In [1]: import numpy as np

In [2]: from numpy import linalg as LA

In [3]: np.set_printoptions(precision=1, suppress=True, linewidth=100)

In [4]: cent = 5 * np.array([[-0.9, 0.1, -1.8], [1.0, -0.6, -0.2]])

In [5]: rng = np.random.default_rng(140)

In [6]: idx = rng.integers(0, 2, 18)

In [7]: arr = cent[idx] + rng.normal(size=(18, 3))

In [8]: arr
Out[8]: 
array([[ 2.2, -1.8, -0.5],
       [ 4.7, -3.5,  0.6],
       [ 3.4, -2.2, -1.2],
       [ 4.8, -3.1, -1.4],
       [ 4.4, -3.1, -2.4],
       [ 5.8, -1.8,  0.8],
       [-3.8,  0.7, -8.4],
       [-5.3,  1.6, -8.2],
       [-4.3, -0.6, -9.7],
       [ 4.7, -2.1, -0.7],
       [-5.5,  0.8, -9.7],
       [ 3.8, -3.9, -0.3],
       [ 5.5, -0.9, -0.2],
       [-3.7, -0.3, -9.3],
       [ 4.3, -2.3, -1.4],
       [-3.6, -1.7, -8.6],
       [-2.7,  1.9, -9. ],
       [-2.8,  0.4, -7.8]])

In [9]: proj = arr @ LA.solve(arr.T @ arr, arr.T)

In [10]: proj @ arr[:, 2]
Out[10]: 
array([-0.5,  0.6, -1.2, -1.4, -2.4,  0.8, -8.4, -8.2, -9.7, -0.7, -9.7, -0.3, -0.2, -9.3, -1.4,
       -8.6, -9. , -7.8])

In [11]: round(np.trace(proj), 1)
Out[11]: np.float64(3.0)

In [12]: def softmax(z):
    ...:     e = np.exp(z - z.max(axis=-1, keepdims=True))
    ...:     return e / e.sum(axis=-1, keepdims=True)
    ...: 

In [13]: np.round(softmax(arr[4]), 1) + 0
Out[13]: array([1., 0., 0.])

In [14]: softmax(arr).sum(axis=1)
Out[14]: array([1., 1., 1., 1., 1., 1., 1., 1., 1., 1., 1., 1., 1., 1., 1., 1., 1., 1.])

In [15]: np.round(softmax(arr[4] + 3), 1) + 0
Out[15]: array([1., 0., 0.])

In [16]: np.round(softmax(10 * arr[4]), 1) + 0
Out[16]: array([1., 0., 0.])

In [17]: scores = arr @ arr.T / np.sqrt(3)

In [18]: softmax(scores)[4] @ arr
Out[18]: array([ 4.6, -3.1, -1.7])

In [19]: softmax(scores).round(6).argmax(axis=1)
Out[19]: array([ 3,  1,  3,  3,  4,  5, 10, 10, 10,  5, 10,  1,  5, 10,  3, 10, 10, 10])

In [20]: C2 = np.cov(arr, rowvar=False)

In [21]: np.argsort(-arr.std(axis=0).round(6), kind="stable")
Out[21]: array([0, 2, 1])

In [22]: C2.shape
Out[22]: (3, 3)

In [23]: np.corrcoef(arr.T)
Out[23]: 
array([[ 1. , -0.8,  1. ],
       [-0.8,  1. , -0.8],
       [ 1. , -0.8,  1. ]])

In [24]: arr.std(axis=0)
Out[24]: array([4.3, 1.7, 4.1])

In [25]: np.median(arr, axis=0)
Out[25]: array([ 2.8, -1.8, -1.9])

In [26]: x0 = np.array([3, 2, 2])

In [27]: target = arr @ x0

In [28]: LA.lstsq(arr, target)[0]
Out[28]: array([3., 2., 2.])

In [29]: LA.solve(arr.T @ arr, arr.T @ target)
Out[29]: array([3., 2., 2.])

In [30]: target = target + 0.3 * rng.normal(size=18)

In [31]: target
Out[31]: 
array([  1.7,   8.6,   2.9,   5.1,   2.2,  15.8, -26.9, -29.7, -33.2,   8. , -34.1,   3.4,  13.9,
       -30.5,   6. , -31.9, -22.6, -23.2])

In [32]: c, *_ = LA.lstsq(arr, target)

In [33]: c
Out[33]: array([3., 2., 2.])

In [34]: np.round(arr.T @ (target - arr @ c), 1) + 0
Out[34]: array([0., 0., 0.])

In [35]: round(LA.norm(target - arr @ c), 1)
Out[35]: np.float64(1.3)

In [36]: c.round()
Out[36]: array([3., 2., 2.])

In [37]: [round(float(LA.norm(LA.solve(arr.T @ arr + lam * np.eye(3), arr.T @ target))), 2) for lam in (0, 1, 10, 100)]
Out[37]: [4.09, 3.98, 3.45, 2.74]

In [38]: idx = arr[:, 2] > np.median(arr[:, 2])

In [39]: f = arr[idx].mean(axis=0) - arr[~idx].mean(axis=0)

In [40]: ((arr - arr.mean(axis=0)) @ f > 0).astype(int)
Out[40]: array([1, 1, 1, 1, 1, 1, 0, 0, 0, 1, 0, 1, 1, 0, 1, 0, 0, 0])

In [41]: round((((arr - arr.mean(axis=0)) @ f > 0) == idx).mean(), 1)
Out[41]: np.float64(0.9)

In [42]: idx.astype(int)
Out[42]: array([1, 1, 1, 1, 0, 1, 0, 0, 0, 1, 0, 1, 1, 0, 1, 0, 0, 0])

In [43]: s = 20 * 0.9 ** np.arange(3)

In [44]: O, _ = LA.qr(np.array([[1.8, 0.4, 0.3], [1.0, 0.1, 0.1], [1.3, 1.5, -0.4]]))

In [45]: m1 = rng.normal(size=(23, 3)) * s @ O

In [46]: m1
Out[46]: 
array([[ 17.1,  -0.8,  -9.3],
       [-23.3,  25. , -19.6],
       [ 18.3, -20.6, -19.2],
       [ 20.4,  11.1,   2.5],
       [  7. , -20.4, -24. ],
       [ -5.5, -14.4,  -2.5],
       [ -2. ,  39.4,  -3.7],
       [ 28.3,  26. ,  -3.9],
       [ 44.9,   9.5,  35.8],
       [ -5.5,  -4.5,   7.9],
       [ -2.5, -20.4, -10.9],
       [ 19.2,  41.7,  40.4],
       [ 24.6, -22.7,  -8.8],
       [-30.2, -12.3, -18. ],
       [ 12.4,  -7.3,  20.8],
       [  7. , -16.5, -15. ],
       [-18.9,   7.1, -28.6],
       [ -9.1, -12.8, -15.7],
       [ -5.7,   4.7,  -4.4],
       [ -2.8,   0.2,  17.5],
       [ 15.3,  10.7, -16.3],
       [  5.1,   6.9,   2.6],
       [ -3.4,  -8.9,  -6.9]])

In [47]: C2 = np.cov(m1, rowvar=False)

In [48]: C2
Out[48]: 
array([[310.7,  38. , 155.2],
       [ 38. , 352. , 132.2],
       [155.2, 132.2, 320.2]])

In [49]: round(np.corrcoef(m1[:, 1], m1[:, 2])[0, 1], 1)
Out[49]: np.float64(0.4)

In [50]: m1.std(axis=0)
Out[50]: array([17.2, 18.4, 17.5])

In [51]: LA.eigvalsh(C2)[::-1]
Out[51]: array([549.6, 297.5, 135.8])

In [52]: np.polyfit(m1[:, 1], m1[:, 2], 1)
Out[52]: array([ 0.4, -3.8])

In [53]: C2.shape
Out[53]: (3, 3)

In [54]: np.corrcoef(m1.T)
Out[54]: 
array([[1. , 0.1, 0.5],
       [0.1, 1. , 0.4],
       [0.5, 0.4, 1. ]])

In [55]: np.argwhere(np.triu(np.abs(np.corrcoef(m1.T)) > 0.8, 1))
Out[55]: array([], shape=(0, 2), dtype=int64)

In [56]: np.median(m1, axis=0)
Out[56]: array([ 5.1, -0.8, -6.9])

In [57]: x0 = np.array([-1, 2, -1])

In [58]: h1 = np.maximum(m1 @ x0, 0)

In [59]: h1
Out[59]: 
array([ 0. , 92.9,  0. ,  0. ,  0. ,  0. , 84.5, 27.5,  0. ,  0. ,  0. , 23.9,  0. , 23.5,  0. ,
        0. , 61.6,  0. , 19.4,  0. , 22.4,  6. ,  0. ])

In [60]: np.flatnonzero(h1 > 1e-9)
Out[60]: array([ 1,  6,  7, 11, 13, 16, 18, 20, 21])

In [61]: F = np.load("arr.npy")

In [62]: F.round(1) + 0
Out[62]: 
array([[ 2.7, -1.1,  0.2, -1.1],
       [ 0.3,  0.6, -1.1, -0.2],
       [ 2.1,  1.4,  1. , -0.3],
       [ 0. ,  0. ,  1. ,  0.2]])

In [63]: W1 = np.array([[-3, -2, 1, 3, -1, -3],
    ...:     [-2, 3, -1, 1, 1, 1],
    ...:     [0, -1, -2, -3, -3, 2],
    ...:     [2, -3, -1, -2, -2, -2]])

In [64]: c = np.array([-1, -2, -2, 0, 2, 1])

In [65]: hid = np.maximum(F @ W1 + c, 0)

In [66]: LA.matrix_rank(hid)
Out[66]: np.int64(4)

In [67]: (hid > 0).astype(int)
Out[67]: 
array([[0, 0, 1, 1, 0, 0],
       [0, 1, 1, 1, 1, 0],
       [0, 0, 0, 1, 0, 0],
       [0, 0, 0, 0, 0, 1]])

In [68]: cent = np.array([[-1, 2], [1, 0], [-1, 1], [0, 1], [-2, -1], [-2, 0]])

In [69]: hid @ cent
Out[69]: 
array([[ -2.6,  11.2],
       [-11.2,  -0.7],
       [  0. ,   5.2],
       [ -5.3,   0. ]])

In [70]: (hid @ cent).round(6).argmax(axis=1)
Out[70]: array([1, 1, 1, 1])
